% ipython --no-banner

In [1]: import numpy as np

In [2]: from numpy import linalg as LA

In [3]: np.set_printoptions(suppress=True, linewidth=160)

In [4]: K = np.load("m.npy")

In [5]: print(K)
[[2 0 0 0 0 0]
 [0 1 0 0 0 0]
 [1 3 3 0 0 0]
 [3 0 3 0 0 0]
 [3 2 2 0 0 0]
 [3 0 1 1 3 1]]

In [6]: LA.determinant(K)
Traceback (most recent call last):
  Cell In[6], line 1
    LA.determinant(K)
AttributeError: module 'numpy.linalg' has no attribute 'determinant'


In [7]: print(LA.matrix_power(K, 2))
[[ 4  0  0  0  0  0]
 [ 0  1  0  0  0  0]
 [ 5 12  9  0  0  0]
 [ 9  9  9  0  0  0]
 [ 8  8  6  0  0  0]
 [22  9 13  1  3  1]]

In [8]: print(K @ K)
[[ 4  0  0  0  0  0]
 [ 0  1  0  0  0  0]
 [ 5 12  9  0  0  0]
 [ 9  9  9  0  0  0]
 [ 8  8  6  0  0  0]
 [22  9 13  1  3  1]]

In [9]: print(np.allclose(K @ K.T, K.T @ K))
False

In [10]: print(round(float(np.abs(LA.eigvals(K)).max()), 2))
3.0

In [11]: print(np.allclose(K, K.T))
False

In [12]: print((K + K.T) / 2)
[[2.  0.  0.5 1.5 1.5 1.5]
 [0.  1.  1.5 0.  1.  0. ]
 [0.5 1.5 3.  1.5 1.  0.5]
 [1.5 0.  1.5 0.  0.  0.5]
 [1.5 1.  1.  0.  0.  1.5]
 [1.5 0.  0.5 0.5 1.5 1. ]]

In [13]: print(np.prod(np.diag(K)), round(float(LA.det(K)), 2))
0 0.0

In [14]: print(np.round(np.sort(LA.eigvals(K)), 2))
[0. 0. 1. 1. 2. 3.]

In [15]: A2 = np.array([[0, 2, 1], [2, 0, 1], [1, 2, 1], [2, 0, 2], [1, 2, 1], [2, 2, 1]])

In [16]: print(np.einsum("ik,kj->ij", K, A2))
[[ 0  4  2]
 [ 2  0  1]
 [ 9  8  7]
 [ 3 12  6]
 [ 6 10  7]
 [ 8 16 10]]

In [17]: print(np.einsum("ij->j", K))
[12  6  9  1  3  1]

In [18]: print(np.vstack([K, A2.T]).shape)
(9, 6)

In [19]: print(LA.matrix_rank(np.vstack([K, A2.T])))
6

In [20]: rng = np.random.default_rng(884)

In [21]: lab = rng.permutation(6)

In [22]: print(lab)
[3 1 4 2 0 5]

In [23]: A2 = K[lab][:, lab]

In [24]: print(np.diag(A2))
[0 1 0 3 2 1]

In [25]: print(np.round(np.sort(np.abs(LA.eigvals(A2))), 2))
[0. 0. 1. 1. 2. 3.]

In [26]: print(np.allclose(A2, K))
False

In [27]: E = np.load("test4.npy")

In [28]: print(E)
[[-0.41 -0.31  0.45  0.21 -0.37 -0.01]
 [ 3.84  6.64  6.27 10.42 10.78  6.37]
 [-1.54 -2.   -2.37 -2.61 -3.51 -1.76]
 [ 1.82  3.22  2.52  4.57  4.73  2.34]
 [-1.4  -2.96 -3.04 -4.34 -4.83 -2.91]
 [-0.95 -1.49 -1.46 -2.09 -2.51 -1.57]
 [-2.25 -3.43 -2.87 -5.66 -4.66 -3.22]
 [ 2.32  3.29  3.51  5.52  5.47  2.95]
 [ 3.48  4.67  4.55  8.23  7.84  4.64]
 [ 1.19  2.12  1.59  4.05  3.37  2.77]
 [ 0.32  0.84  0.94  0.72  1.21  0.18]
 [-4.07 -5.41 -5.39 -9.28 -9.63 -5.75]
 [ 4.39  5.86  5.86  9.41  9.6   6.03]
 [ 0.27  0.44 -0.45 -0.4  -0.16  0.06]]

In [29]: x = np.array([2, 0, 2, 1, 1, 1])

In [30]: target = E @ x

In [31]: print(np.round(LA.solve(E.T @ E, E.T @ target), 2) + 0)
[2. 0. 2. 1. 1. 1.]

In [32]: print(np.round(LA.pinv(E) @ E, 2) + 0)
[[1. 0. 0. 0. 0. 0.]
 [0. 1. 0. 0. 0. 0.]
 [0. 0. 1. 0. 0. 0.]
 [0. 0. 0. 1. 0. 0.]
 [0. 0. 0. 0. 1. 0.]
 [0. 0. 0. 0. 0. 1.]]

In [33]: target = target + 0.02 * rng.normal(size=14)

In [34]: print(target.round(2))
[ -0.09  47.78 -15.66  20.31 -20.95 -10.97 -23.78  25.6   36.77  15.76   4.59 -43.56  45.57  -0.84]

In [35]: c, *_ = LA.lstsq(E, target)

In [36]: print(np.round(E.T @ (target - E @ c), 2) + 0)
[0. 0. 0. 0. 0. 0.]

In [37]: print(round(float(LA.norm(target - E @ c)), 2))
0.05

In [38]: print(c.round(2) + 0)
[2.02 0.   1.99 1.01 0.97 1.03]

In [39]: print(c.round())
[2. 0. 2. 1. 1. 1.]

In [40]: P = E @ LA.solve(E.T @ E, E.T)

In [41]: print(np.round(P @ E[:, 2], 2))
[ 0.45  6.27 -2.37  2.52 -3.04 -1.46 -2.87  3.51  4.55  1.59  0.94 -5.39  5.86 -0.45]

In [42]: print(np.round(np.diag(P), 2))
[0.53 0.51 0.36 0.49 0.41 0.11 0.62 0.25 0.36 0.51 0.24 0.52 0.56 0.53]
